$ python -q
>>> import numpy as np
>>> from numpy import linalg as LA
>>> np.set_printoptions(precision=1, suppress=True, linewidth=140, legacy="1.25")
>>> m1 = np.load("out5.npy")
>>> print(m1)
[[0 0 0 0 0 0 0 0]
 [2 1 0 0 0 0 0 0]
 [3 3 2 0 0 0 0 0]
 [2 2 2 3 0 0 0 0]
 [3 1 1 1 1 0 0 0]
 [0 1 1 3 0 2 0 0]
 [0 2 0 1 1 3 0 0]
 [3 1 3 1 3 1 0 3]]
>>> left, sv, VT = LA.svd(m1)
>>> print(np.argmax(sv[:-1] / (sv[1:] + 1e-6)) + 1)
7
>>> print(sv)
[9.2 4.6 3.8 2.8 1.5 0.5 0.4 0. ]
>>> A2 = left[:, :7] @ np.diag(sv[:7]) @ VT[:7]
>>> print(round(float(np.abs(m1 - A2).max()), 1))
0.0
>>> print(A2.round(1) + 0)
[[0. 0. 0. 0. 0. 0. 0. 0.]
 [2. 1. 0. 0. 0. 0. 0. 0.]
 [3. 3. 2. 0. 0. 0. 0. 0.]
 [2. 2. 2. 3. 0. 0. 0. 0.]
 [3. 1. 1. 1. 1. 0. 0. 0.]
 [0. 1. 1. 3. 0. 2. 0. 0.]
 [0. 2. 0. 1. 1. 3. 0. 0.]
 [3. 1. 3. 1. 3. 1. 0. 3.]]
>>> print(LA.matrix_rank(A2))
7
>>> print(round(float(LA.norm(m1, 2) / LA.norm(m1)), 1))
0.8
>>> print([round(float(x), 1) for x in LA.svd(m1, compute_uv=False)[:3]])
[9.2, 4.6, 3.8]
>>> F = np.loadtxt("case14.csv", delimiter=",")
>>> print(F)
[[0. 0. 0. 0. 0. 0. 0. 0. 0. 0. 0. 1. 0. 0. 0. 0.]
 [0. 0. 1. 0. 0. 1. 0. 0. 0. 0. 0. 0. 1. 0. 0. 0.]
 [0. 1. 0. 0. 0. 1. 0. 0. 1. 0. 0. 0. 1. 0. 0. 0.]
 [0. 0. 0. 0. 1. 0. 1. 0. 0. 1. 1. 0. 0. 1. 1. 1.]
 [0. 0. 0. 1. 0. 0. 1. 0. 0. 1. 0. 0. 0. 1. 1. 0.]
 [0. 1. 1. 0. 0. 0. 0. 0. 1. 0. 0. 0. 1. 0. 0. 0.]
 [0. 0. 0. 1. 1. 0. 0. 0. 0. 0. 1. 0. 0. 0. 1. 0.]
 [0. 0. 0. 0. 0. 0. 0. 0. 0. 1. 0. 0. 0. 1. 1. 1.]
 [0. 0. 1. 0. 0. 1. 0. 0. 0. 0. 0. 0. 1. 0. 0. 0.]
 [0. 0. 0. 1. 1. 0. 0. 1. 0. 0. 1. 0. 0. 1. 1. 0.]
 [0. 0. 0. 1. 0. 0. 1. 0. 0. 1. 0. 0. 0. 0. 1. 1.]
 [1. 0. 0. 0. 0. 0. 0. 0. 0. 0. 0. 0. 0. 0. 0. 0.]
 [0. 1. 1. 0. 0. 1. 0. 0. 1. 0. 0. 0. 0. 0. 0. 0.]
 [0. 0. 0. 1. 1. 0. 0. 1. 0. 1. 0. 0. 0. 0. 0. 1.]
 [0. 0. 0. 1. 1. 0. 1. 1. 0. 1. 1. 0. 0. 0. 0. 1.]
 [0. 0. 0. 1. 0. 0. 0. 1. 0. 0. 1. 0. 0. 1. 1. 0.]]
>>> left, sv, VT = LA.svd(F)
>>> evecs = VT[:(sv > 1e-8).sum()]
>>> rng = np.random.default_rng(2694)
>>> x = F[7] + -2 * F[11] + rng.integers(2) * np.eye(16)[0]
>>> print(x)
[-2.  0.  0.  0.  0.  0.  0.  0.  0.  1.  0.  0.  0.  1.  1.  1.]
>>> print(round(LA.norm(x - evecs.T @ evecs @ x), 1))
0.0
>>> print(LA.matrix_rank(np.vstack([F, x])))
14
>>> print(np.diag(evecs.T @ evecs))
[1.  0.5 1.  0.8 1.  1.  1.  0.8 0.5 0.8 1.  1.  1.  0.8 0.8 0.8]
